>>> import numpy as np
>>> from numpy import linalg as LA
>>> np.set_printoptions(precision=2, suppress=True, linewidth=160, sign=" ")
>>> rnd = lambda a: np.round(a, 2) + 0
>>> J = np.loadtxt("sample1.csv", delimiter=",")
>>> rnd(J)
array([[ 2.03,  1.17, -0.56,  1.04, -1.28, -0.06,  0.68],
       [-1.61,  0.26,  0.16, -1.97, -1.28,  0.34, -0.84],
       [-1.53, -1.43,  0.55, -0.25,  2.02, -0.09, -0.37],
       [ 0.05,  1.26, -0.3 , -1.17, -2.4 ,  0.3 , -0.3 ],
       [ 1.35, -0.49, -0.07,  1.91,  1.59, -0.35,  0.78],
       [-0.96, -1.46,  0.48,  0.38,  2.35, -0.2 , -0.09],
       [ 2.16,  0.63, -0.45,  1.7 , -0.17, -0.22,  0.88],
       [ 1.94,  1.26, -0.56,  0.86, -1.49, -0.02,  0.61],
       [-1.78,  0.08,  0.23, -1.97, -1.01,  0.33, -0.88],
       [ 0.42, -1.07,  0.19,  1.48,  2.26, -0.34,  0.48],
       [-1.02, -1.47,  0.49,  0.32,  2.33, -0.19, -0.11],
       [-0.54, -1.4 ,  0.4 ,  0.77,  2.43, -0.25,  0.1 ]])
>>> Uu, sig, vt = LA.svd(J)
>>> V = vt[:(sig > 1e-8).sum()]
>>> rng = np.random.default_rng(7520)
>>> x = J[8] + 2 * J[4] + rng.integers(2) * np.eye(7)[2]
>>> rnd(x)
array([ 0.92, -0.9 ,  1.09,  1.86,  2.18, -0.38,  0.68])
>>> np.allclose(V.T @ V @ x, x)
False
>>> rnd(np.diag(V.T @ V))
array([ 0.53,  0.24,  0.04,  0.43,  0.66,  0.01,  0.09])
>>> np.abs(np.diag(LA.qr(J)[1])) > 1e-9
array([ True,  True, False, False, False, False, False])
>>> LA.lstsq(J[:-1].T, J[-1])[2]
np.int32(2)
>>> rnd(J @ LA.pinv(J) @ J)
array([[ 2.03,  1.17, -0.56,  1.04, -1.28, -0.06,  0.68],
       [-1.61,  0.26,  0.16, -1.97, -1.28,  0.34, -0.84],
       [-1.53, -1.43,  0.55, -0.25,  2.02, -0.09, -0.37],
       [ 0.05,  1.26, -0.3 , -1.17, -2.4 ,  0.3 , -0.3 ],
       [ 1.35, -0.49, -0.07,  1.91,  1.59, -0.35,  0.78],
       [-0.96, -1.46,  0.48,  0.38,  2.35, -0.2 , -0.09],
       [ 2.16,  0.63, -0.45,  1.7 , -0.17, -0.22,  0.88],
       [ 1.94,  1.26, -0.56,  0.86, -1.49, -0.02,  0.61],
       [-1.78,  0.08,  0.23, -1.97, -1.01,  0.33, -0.88],
       [ 0.42, -1.07,  0.19,  1.48,  2.26, -0.34,  0.48],
       [-1.02, -1.47,  0.49,  0.32,  2.33, -0.19, -0.11],
       [-0.54, -1.4 ,  0.4 ,  0.77,  2.43, -0.25,  0.1 ]])
>>> feats = np.load("w.npy")
>>> rnd(feats)
array([[-0.37,  0.81, -0.19,  0.42],
       [-0.74, -0.34,  0.53,  0.23],
       [-0.25, -0.47, -0.78,  0.33],
       [ 0.5 , -0.13,  0.26,  0.82]])
>>> gram = feats.T @ feats
>>> (feats @ feats.T).shape
(4, 4)
>>> LA.matrix_rank(gram)
np.int64(4)
>>> rnd(np.diag(gram))
array([ 1.,  1.,  1.,  1.])
>>> rnd(LA.svd(feats, compute_uv=False) ** 2)
array([ 1.,  1.,  1.,  1.])
>>> np.allclose(gram, gram.T)
True
>>> W0 = np.loadtxt("run15.csv", delimiter=",")
>>> W0
array([[  1.,   0.,   5.,   4.,  10.,  15.,   0.],
       [  0.,   0.,   5.,   0.,   2.,   0.,   7.],
       [  0.,   4.,   0.,   2.,  10.,   5.,   0.],
       [  0.,   7.,   0.,   5.,   8.,  23.,   4.],
       [ 10.,   0.,   5.,   0.,   0.,   0.,   0.],
       [  0.,   0.,   0.,   0.,   1.,   2.,   5.],
       [  0.,   0.,  14.,   0.,  21.,   8.,   0.],
       [  4.,   1.,   0.,   4.,   3.,   1.,   0.],
       [  2.,   3.,   0.,   8.,   7.,  13.,   0.],
       [  0.,   0.,   4.,   0.,   0.,   0.,  12.],
       [  0.,   4.,   0.,   0.,   0.,   3.,   1.],
       [  0.,   0.,   6.,   0.,   8.,   0.,   0.],
       [  0.,  11.,   0.,   3.,   0.,   6.,   5.],
       [  3.,   0.,   9.,   0.,   1.,   0.,   5.],
       [  0.,   0.,  14.,   0.,  12.,   0.,   0.],
       [  0.,  17.,   0.,  12.,   0.,  15.,   0.],
       [  0.,  11.,   0.,   4.,   0.,   0.,   8.],
       [  5.,   0.,   1.,   0.,   0.,   0.,   2.],
       [  0.,   2.,   0.,   0.,   0.,  13.,  11.],
       [  0.,   0.,   7.,   0.,   0.,   0.,   7.],
       [  0.,   0.,   9.,   0.,   2.,   7.,  13.],
       [  5.,   0.,   5.,   4.,  10.,   2.,   0.],
       [  0.,   0.,   3.,   0.,   0.,   0.,  17.],
       [ 13.,   6.,   0.,  10.,   0.,   0.,   0.],
       [  2.,   0.,  10.,   0.,   9.,  13.,   3.]])
>>> gram = np.cov(W0, rowvar=False)
>>> np.argsort(-W0.std(axis=0).round(6), kind="stable")
array([ 5,  4,  6,  2,  1,  3,  0])
>>> rnd(np.polyfit(W0[:, 1], W0[:, 3], 1))
array([ 0.54,  0.81])
>>> rnd(LA.eigvalsh(gram)[::-1])
array([ 57.8 ,  49.64,  29.97,  10.86,   7.61,   4.61,   1.81])
>>> rnd(W0.std(axis=0))
array([ 3.3 ,  4.42,  4.42,  3.37,  5.4 ,  6.46,  4.86])
>>> rnd(np.corrcoef(W0.T))
array([[ 1.  , -0.08, -0.12,  0.31, -0.18, -0.27, -0.37],
       [-0.08,  1.  , -0.52,  0.71, -0.26,  0.35, -0.12],
       [-0.12, -0.52,  1.  , -0.48,  0.56, -0.14, -0.02],
       [ 0.31,  0.71, -0.48,  1.  , -0.05,  0.4 , -0.38],
       [-0.18, -0.26,  0.56, -0.05,  1.  ,  0.32, -0.47],
       [-0.27,  0.35, -0.14,  0.4 ,  0.32,  1.  , -0.12],
       [-0.37, -0.12, -0.02, -0.38, -0.47, -0.12,  1.  ]])
